% python3 -q
>>> import numpy as np
>>> import numpy.linalg as la
>>> np.set_printoptions(suppress=True, linewidth=100)
>>> def rnd(a):
...     return np.round(a, 1) + 0
... 
>>> K = np.loadtxt("mat.csv", delimiter=",")
>>> K
array([[15.,  0.,  9.,  0.],
       [15., 10.,  9.,  6.],
       [ 0.,  0.,  3.,  0.],
       [ 0.,  0.,  3.,  2.]])
>>> M2 = K / la.norm(K, axis=1, keepdims=True)
>>> G = M2 @ M2.T
>>> rnd(la.norm(M2, axis=1))
array([1., 1., 1., 1.])
>>> np.argwhere(np.triu(np.abs(G) > 0.95, 1))
array([], shape=(0, 2), dtype=int64)
>>> (G - 2 * np.eye(4)).round(6).argmax(axis=1)
array([1, 0, 3, 2])
>>> rnd(np.degrees(np.arccos(np.clip(G[2, 1], -1, 1))))
np.float64(64.7)
>>> np.trace(K)
np.float64(30.0)
>>> K @ K
array([[225.,   0., 162.,   0.],
       [375., 100., 270.,  72.],
       [  0.,   0.,   9.,   0.],
       [  0.,   0.,  15.,   4.]])
>>> rnd(la.det(K))
np.float64(900.0)
>>> rnd(np.sort(np.abs(la.eigvals(K))))
array([ 2.,  3., 10., 15.])
>>> left, sigma, Vt = la.svd(K, full_matrices=False)
>>> left.shape, sigma.shape, Vt.shape
((4, 4), (4,), (4, 4))
>>> rnd(np.sqrt((sigma ** 2).sum())), rnd(la.norm(K))
(np.float64(27.7), np.float64(27.7))
>>> rnd(left.T @ K @ Vt.T)
array([[26.3,  0. ,  0. ,  0. ],
       [ 0. ,  7.8,  0. ,  0. ],
       [ 0. ,  0. ,  3.8,  0. ],
       [ 0. ,  0. ,  0. ,  1.1]])
>>> rnd(Vt @ Vt.T)
array([[1., 0., 0., 0.],
       [0., 1., 0., 0.],
       [0., 0., 1., 0.],
       [0., 0., 0., 1.]])
>>> rnd(sigma / sigma[0])
array([1. , 0.3, 0.1, 0. ])
>>> print(np.abs(left[:, 0]).round(6).argmax())
1
>>> print(np.allclose(left * sigma @ Vt, K))
True
>>> f = np.array([2, 1, 3])
>>> np.polyval(f, K[0])
array([468.,   3., 174.,   3.])
>>> np.convolve(K[0], f)
array([30., 15., 63.,  9., 27.,  0.])
>>> arr = np.load("m.npy")
>>> arr
array([[ -1.4,  -0.4,   0.1,   1.1,   0.4,   0.1,   0.6],
       [ -7.5,  -1.3,  -0.3,   5.3,   1.8,   0.6,   3.5],
       [ -2.1,  -0.4,  -0.1,   2.3,   0.5,   0.7,   1.2],
       [ -5.9,  -0.8,  -0.8,   4.5,   1.3,   0.6,   3.3],
       [ -6.3,  -1. ,  -0.7,   4.2,   1.8,   0.5,   3. ],
       [ -5.2,  -0.8,  -0.6,   4. ,   1. ,   0.7,   2.4],
       [ -3.8,  -1. ,  -0.7,   3.3,   0.9,   0. ,   1.7],
       [ -6.8,  -1. ,  -1. ,   5.6,   1.5,   1.3,   3.5],
       [ -6.4,  -1.5,  -1.2,   4.8,   1.2,   0.5,   2.8],
       [ -6. ,  -0.9,  -0.5,   3. ,   1.8,  -0.1,   2.8],
       [ -8. ,  -1.8,  -1.2,   5.6,   1.5,   0.9,   3.2],
       [-10.7,  -1.4,  -0.7,   7.1,   2.4,   0.9,   4.2],
       [-11.4,  -2. ,  -1.2,   8. ,   3.1,   1.1,   4.6],
       [ -0.3,  -0.2,   0.4,  -0.1,   0.6,   0.5,   0.3],
       [-10.4,  -1.1,  -0.9,   7.2,   2.2,   0.9,   4.9],
       [-10.2,  -1.8,  -0.9,   7.1,   2.6,   0.9,   4.9],
       [-11.9,  -1.6,  -1. ,   7.5,   2.5,   0.5,   5.4],
       [ -7.2,  -1.4,  -0.8,   5.7,   2. ,   1.2,   3.6],
       [ -3.4,  -0.9,  -0.4,   2.6,   1. ,   0.1,   1.3],
       [ -2.9,  -0.4,   0.3,   1.9,   0.6,   0.4,   1.2],
       [ -5. ,  -0.9,  -0.3,   3.8,   1.2,   0.4,   2.7],
       [-10.9,  -1.6,  -1. ,   7.3,   2.1,   0.6,   5.2],
       [ -6.2,  -1.1,  -0.1,   4.4,   1.3,   1. ,   3.2],
       [ -2.6,  -0.7,   0. ,   1.7,   0.2,   0.1,   1.2],
       [ -6.6,  -1.2,  -0.3,   4.4,   1.4,   0.6,   2.6],
       [ -0.1,  -0.2,  -0.1,  -0.2,  -0.3,   0.2,   0. ],
       [ -2.3,  -0.3,  -0.4,   1.8,   0.6,   0.5,   1.2],
       [ -5.1,  -0.5,  -0.9,   3.6,   1.5,   0.3,   2.3],
       [-11.8,  -2. ,  -0.5,   8.2,   2.8,   1.2,   5.2],
       [ -4.9,  -0.9,  -0.4,   4.3,   1.1,   0.4,   2.2],
       [-11.5,  -1.7,  -1.4,   8.4,   3.2,   1.1,   5. ],
       [ -7.7,  -1. ,  -0.7,   5.6,   2. ,   0.6,   3.9],
       [ -8. ,  -1.1,  -0.6,   5.1,   1.6,   0.5,   3.6],
       [ -6.6,  -0.2,  -0.1,   4.4,   1.8,   0.7,   2.3],
       [ -9.6,  -1.1,  -0.5,   5.8,   2.1,   1.1,   4. ],
       [ -0.2,  -0.5,   0.3,   0.3,   0.3,   0.1,  -0.2]])
>>> x0 = np.array([2, 0, 0, 1, 2, 0, 2])
>>> rhs = arr @ x0
>>> print(rnd(la.pinv(arr) @ arr))
[[1. 0. 0. 0. 0. 0. 0.]
 [0. 1. 0. 0. 0. 0. 0.]
 [0. 0. 1. 0. 0. 0. 0.]
 [0. 0. 0. 1. 0. 0. 0.]
 [0. 0. 0. 0. 1. 0. 0.]
 [0. 0. 0. 0. 0. 1. 0.]
 [0. 0. 0. 0. 0. 0. 1.]]
>>> rnd(la.solve(arr.T @ arr, arr.T @ rhs))
array([2., 0., 0., 1., 2., 0., 2.])
>>> rng = np.random.default_rng(1043)
>>> rhs = rhs + 0.3 * rng.normal(size=36)
>>> rnd(rhs)
array([ 0. ,  1. ,  1.6,  1.2,  1.2,  0.7,  1.1,  1.7,  0. , -0.1, -0.7, -0.9,  0.6,  1.1,  0.8,
        1.7, -0.7,  2.4,  0.8, -0.2,  1.3,  0.2,  1.2,  0. , -0.6, -1.8,  1. ,  1.7,  0.4,  1.1,
        1.5,  2.5, -0.4, -1.1, -1.9,  0.4])
>>> coef, *_ = la.lstsq(arr, rhs)
>>> rnd(la.norm(rhs - arr @ coef))
np.float64(1.9)
>>> print(rnd(coef))
[ 2.1 -0.2  0.1  1.3  1.9 -0.4  1.9]
>>> Xc = arr - arr.mean(axis=0)
>>> V = la.svd(Xc)[2][:1]
>>> M2 = Xc - Xc @ V.T @ V
>>> rnd(la.norm(M2) / la.norm(Xc))
np.float64(0.2)
>>> print(rnd(np.diag(V.T @ V)))
[0.6 0.  0.  0.3 0.  0.  0.1]
>>> rnd((Xc @ V.T).std(axis=0))
array([4.5])
>>> left, sigma, Vt = la.svd(arr)
>>> np.argmax(sigma[:-1] / (sigma[1:] + 1e-6)) + 1
np.int64(1)
>>> M2 = left[:, :1] @ np.diag(sigma[:1]) @ Vt[:1]
>>> la.matrix_rank(M2)
np.int64(1)
>>> rnd(la.norm(arr - M2, 2)), rnd(sigma[1])
(np.float64(2.6), np.float64(2.6))
>>> la.matrix_rank(arr, rtol=0.05)
np.int64(1)
>>> rnd(np.abs(arr - M2).max())
np.float64(0.9)
>>> rnd(la.norm(arr - M2) / la.norm(arr))
np.float64(0.1)
>>> cent = arr[[10, 22]].astype(float)
>>> for _ in range(5):
...     lab = la.norm(arr[:, None] - cent, axis=-1).argmin(axis=1)
...     cent = np.array([arr[lab == j].mean(axis=0) for j in range(2)])
... 
>>> print(lab)
[1 0 1 1 1 1 1 0 1 1 0 0 0 1 0 0 0 0 1 1 1 0 1 1 1 1 1 1 0 1 0 0 0 1 0 1]
>>> np.bincount(lab)
array([15, 21])
>>> M2 = np.c_[arr[:, :4] @ np.array([[5, 0, 1, -2], [0, 0, 5, 2], [1, 3, -4, -4], [4, 4, -1, -1]]), np.array([4, 4, 3, 4, -1, -2, 5, -2, -4, 4, 5, -4, 4, 3, 2, -3, 1, 2, -1, 0, 3, -4, -4, 3, -2, -1, 1, -2, -5, 1, 0, 5, 3, -5, 3, -5])]
>>> rnd(M2)
array([[ -2.5,   4.7,  -4.9,   0.5,   4. ],
       [-16.6,  20.3, -18.1,   8.3,   4. ],
       [ -1.4,   8.9,  -6. ,   1.5,   3. ],
       [-12.3,  15.6, -11.2,   8.9,   4. ],
       [-15.4,  14.7, -12.7,   9.2,  -1. ],
       [-10.6,  14.2, -10.8,   7.2,  -2. ],
       [ -6.5,  11.1,  -9.3,   5.1,   5. ],
       [-12.6,  19.4, -13.4,  10. ,  -2. ],
       [-14. ,  15.6, -13.9,   9.8,  -4. ],
       [-18.5,  10.5, -11.5,   9.2,   4. ],
       [-18.8,  18.8, -17.8,  11.6,   5. ],
       [-25.8,  26.3, -22. ,  14.3,  -4. ],
       [-26.2,  28.4, -24.6,  15.6,   4. ],
       [ -1.5,   0.8,  -2.8,  -1.3,   3. ],
       [-24.1,  26.1, -19.5,  15. ,   2. ],
       [-23.5,  25.7, -22.7,  13.3,  -3. ],
       [-30.5,  27. , -23.4,  17.1,   1. ],
       [-14. ,  20.4, -16.7,   9.1,   2. ],
       [ -7. ,   9.2,  -8.9,   4. ,  -1. ],
       [ -6.6,   8.5,  -8. ,   1.9,   0. ],
       [-10.1,  14.3, -12.1,   5.6,   3. ],
       [-26.3,  26.2, -22.2,  15.3,  -4. ],
       [-13.5,  17.3, -15.7,   6.2,  -4. ],
       [ -6.2,   6.8,  -7.8,   2.1,   3. ],
       [-15.7,  16.7, -15.8,   7.6,  -2. ],
       [ -1.4,  -1.1,  -0.5,   0.4,  -1. ],
       [ -4.7,   6. ,  -4. ,   3.8,   1. ],
       [-12. ,  11.7,  -7.6,   9.2,  -2. ],
       [-26.7,  31.3, -28. ,  13.4,  -5. ],
       [ -7.7,  16. , -12.1,   5.3,   1. ],
       [-25.3,  29.4, -22.8,  16.8,   0. ],
       [-16.8,  20.3, -15.5,  10.6,   5. ],
       [-20.2,  18.6, -16.2,  11.1,   3. ],
       [-15.5,  17.3, -11.6,   8.8,  -5. ],
       [-25.3,  21.7, -18.9,  13.2,   3. ],
       [  0.5,   2.1,  -4.2,  -2.1,  -5. ]])
>>> print(rnd(la.lstsq(arr, M2[:, 0])[0]))
[5. 0. 1. 4. 0. 0. 0.]
>>> rnd(la.norm(la.qr(arr)[0].T @ M2, axis=0) ** 2 / ((M2 ** 2).sum(axis=0) + 1e-12))
array([1. , 1. , 1. , 1. , 0.1])
>>> la.matrix_rank(np.c_[arr, M2])
np.int64(8)
>>> E = np.loadtxt("arr.csv", delimiter=",")
>>> rnd(E)
array([[-2.8, -1.5,  0.4, -1.8,  7.7,  2.5, -1.1],
       [ 0.4,  3.3, -6.9,  1.6,  0.4,  3.3,  1.8],
       [-2.3,  0.5,  3.7,  0.3,  0.4, -1.8,  8.2]])
>>> M2 = E / la.norm(E, axis=1, keepdims=True)
>>> G = M2 @ M2.T
>>> (np.abs(G) > 0.9).astype(int)
array([[1, 0, 0],
       [0, 1, 0],
       [0, 0, 1]])
>>> rnd(G[1])
array([ 0. ,  1. , -0.2])
>>> rnd(np.degrees(np.arccos(np.clip(G[1, 2], -1, 1))))
np.float64(100.4)
>>> print(np.argwhere(np.triu(np.abs(G) > 0.95, 1)))
[]
>>> (G - 2 * np.eye(3)).round(6).argmax(axis=1)
array([1, 0, 0])
>>> P = arr @ la.solve(arr.T @ arr, arr.T)
>>> print(rnd(np.trace(P)))
7.0
>>> rnd(P @ arr[:, 2])
array([ 0.1, -0.3, -0.1, -0.8, -0.7, -0.6, -0.7, -1. , -1.2, -0.5, -1.2, -0.7, -1.2,  0.4, -0.9,
       -0.9, -1. , -0.8, -0.4,  0.3, -0.3, -1. , -0.1,  0. , -0.3, -0.1, -0.4, -0.9, -0.5, -0.4,
       -1.4, -0.7, -0.6, -0.1, -0.5,  0.3])
>>> print(rnd(la.eigvalsh(P)))
[0. 0. 0. 0. 0. 0. 0. 0. 0. 0. 0. 0. 0. 0. 0. 0. 0. 0. 0. 0. 0. 0. 0. 0. 0. 0. 0. 0. 0. 1. 1. 1. 1.
 1. 1. 1.]
>>> W1 = np.array([[5, 6, 1],
...     [2, 4, 0],
...     [5, 9, 0],
...     [2, 8, 4],
...     [0, 1, 3],
...     [5, 9, 5],
...     [4, 8, 8]])
>>> coef = np.array([-3, 0, 0])
>>> hid = np.maximum(E @ W1 + coef, 0)
>>> la.matrix_rank(hid)
np.int64(3)
>>> cent = np.array([[-2, 2], [-1, 3], [-1, -3]])
>>> rnd(hid @ cent)
array([[ -17.1,  -51.2],
       [ -50.6,  -82.7],
       [-189.9,  109.2]])
>>> x0 = np.array([2, 2, 3, 3, 2, 2, 0])
>>> rnd(E @ (2 * x0))
array([14.9, -1.6, 11.2])
>>> rnd((E * x0).sum(axis=1))
array([ 7.5, -0.8,  5.6])
>>> rnd(E @ np.eye(7)[0])
array([-2.8,  0.4, -2.3])
>>> rnd(E @ np.ones(7))
array([3.4, 4. , 9.1])
>>> print(rnd(E @ x0))
[ 7.5 -0.8  5.6]
>>> rnd(E * x0)
array([[ -5.7,  -3. ,   1.1,  -5.4,  15.4,   5.1,   0. ],
       [  0.8,   6.7, -20.6,   4.9,   0.8,   6.7,   0. ],
       [ -4.6,   1.1,  11. ,   0.8,   0.9,  -3.6,   0. ]])
>>> (E @ x0).argmax()
np.int64(0)
>>> f = np.array([1, 3, 1])
>>> rnd(np.correlate(E[0], E[1], "full"))
array([ -5. , -12.1,  -5.5,  -7.2,  24.8,  30.9,  -2. ,  23.1, -55.1,   5.8,  18.8,  -2.6,  -0.4])
>>> rnd(np.array([np.convolve(row, f, "same") for row in E]))
array([[-10. ,  -7. ,  -2.2,   2.6,  23.8,  14.2,  -0.7],
       [  4.5,   3.5, -15.7,  -1.6,   6.2,  12.2,   8.7],
       [ -6.4,   3. ,  11.8,   4.9,  -0.2,   3.3,  22.9]])
>>> M = np.load("w.npy")
>>> M
array([[ 1, -1,  1, -1, -1,  1, -1,  1],
       [ 1,  1, -1, -1, -1, -1,  1,  1],
       [ 1, -1, -1,  1, -1,  1,  1, -1]])
>>> M.reshape(-1, 2)
array([[ 1, -1],
       [ 1, -1],
       [-1,  1],
       [-1,  1],
       [ 1,  1],
       [-1, -1],
       [-1, -1],
       [ 1,  1],
       [ 1, -1],
       [-1,  1],
       [-1,  1],
       [ 1, -1]])
>>> print(M.reshape(2, -1))
[[ 1 -1  1 -1 -1  1 -1  1  1  1 -1 -1]
 [-1 -1  1  1  1 -1 -1  1 -1  1  1 -1]]
>>> blk = M.reshape(3, 2, -1)
>>> blk.transpose(1, 0, 2)
array([[[ 1, -1,  1, -1],
        [ 1,  1, -1, -1],
        [ 1, -1, -1,  1]],

       [[-1,  1, -1,  1],
        [-1, -1,  1,  1],
        [-1,  1,  1, -1]]])
>>> np.einsum("ihd,ihd->ih", blk, blk)
array([[4, 4],
       [4, 4],
       [4, 4]])
>>> M2 = M / la.norm(M, axis=1, keepdims=True)
>>> G = M2 @ M2.T
>>> np.degrees(np.arccos(np.clip(G[0, 2], -1, 1)))
np.float64(90.0)
>>> print(rnd(la.norm(M2, axis=1)))
[1. 1. 1.]
>>> np.argwhere(np.triu(np.abs(G) > 0.95, 1))
array([], shape=(0, 2), dtype=int64)
>>> (G - 2 * np.eye(3)).round(6).argmax(axis=1)
array([1, 0, 0])
>>> rnd(G)
array([[1., 0., 0.],
       [0., 1., 0.],
       [0., 0., 1.]])
